$ ipython --no-banner

In [1]: import numpy as np

In [2]: from numpy import linalg as LA

In [3]: np.set_printoptions(suppress=True, linewidth=200)

In [4]: tidy = lambda a: np.round(a, 1) + 0

In [5]: J = np.array([[2, -1], [0, -2]])

In [6]: rng = np.random.default_rng(54644)

In [7]: other = J + rng.integers(-2, 3, (2, 1)) @ rng.integers(-2, 3, (1, 2))

In [8]: print(other)
[[ 2 -3]
 [ 0 -2]]

In [9]: print(other - J)
[[ 0 -2]
 [ 0  0]]

In [10]: print(tidy(LA.svd(other - J, compute_uv=False)))
[2. 0.]

In [11]: O, r_ = LA.qr(J)

In [12]: print(r_)
[[ 2. -1.]
 [ 0. -2.]]

In [13]: print(abs(r_[0, 0]), tidy(LA.norm(J[:, 0])))
2.0 2.0

In [14]: print(O)
[[ 1.  0.]
 [-0.  1.]]

In [15]: u = np.array([-2, -2])

In [16]: other = J + np.outer(u, np.eye(2)[0])

In [17]: print(other)
[[ 0. -1.]
 [-2. -2.]]

In [18]: print(LA.matrix_rank(LA.inv(other) - LA.inv(J), tol=1e-8))
1

In [19]: z = rng.permutation(2)

In [20]: other = J[:, z] * rng.choice([-1, 1], 2)

In [21]: print(other)
[[-2  1]
 [ 0  2]]

In [22]: Uu, _, VT = LA.svd(J.T @ other)

In [23]: print(tidy(LA.lstsq(J, other)[0]))
[[-1.  0.]
 [ 0. -1.]]

In [24]: print(tidy(Uu @ VT))
[[-1.  0.]
 [ 0. -1.]]

In [25]: print(z)
[0 1]

In [26]: E = np.array([[2, 0, 0, 0, 8, 9],
    ...:     [6, 4, 0, 0, 8, 7],
    ...:     [0, 0, 6, 0, 0, 0],
    ...:     [0, 0, 0, 9, 0, 0],
    ...:     [2, 1, 0, 0, 6, 3],
    ...:     [7, 3, 0, 0, 7, 2]])

In [27]: print(E)
[[2 0 0 0 8 9]
 [6 4 0 0 8 7]
 [0 0 6 0 0 0]
 [0 0 0 9 0 0]
 [2 1 0 0 6 3]
 [7 3 0 0 7 2]]

In [28]: u = np.array([1, 2, 3, 3, 3, 2])

In [29]: other = E + np.outer(u, np.eye(6)[1])

In [30]: print(other)
[[2. 1. 0. 0. 8. 9.]
 [6. 6. 0. 0. 8. 7.]
 [0. 3. 6. 0. 0. 0.]
 [0. 3. 0. 9. 0. 0.]
 [2. 4. 0. 0. 6. 3.]
 [7. 5. 0. 0. 7. 2.]]

In [31]: print(LA.matrix_rank(LA.inv(other) - LA.inv(E), tol=1e-8))
1
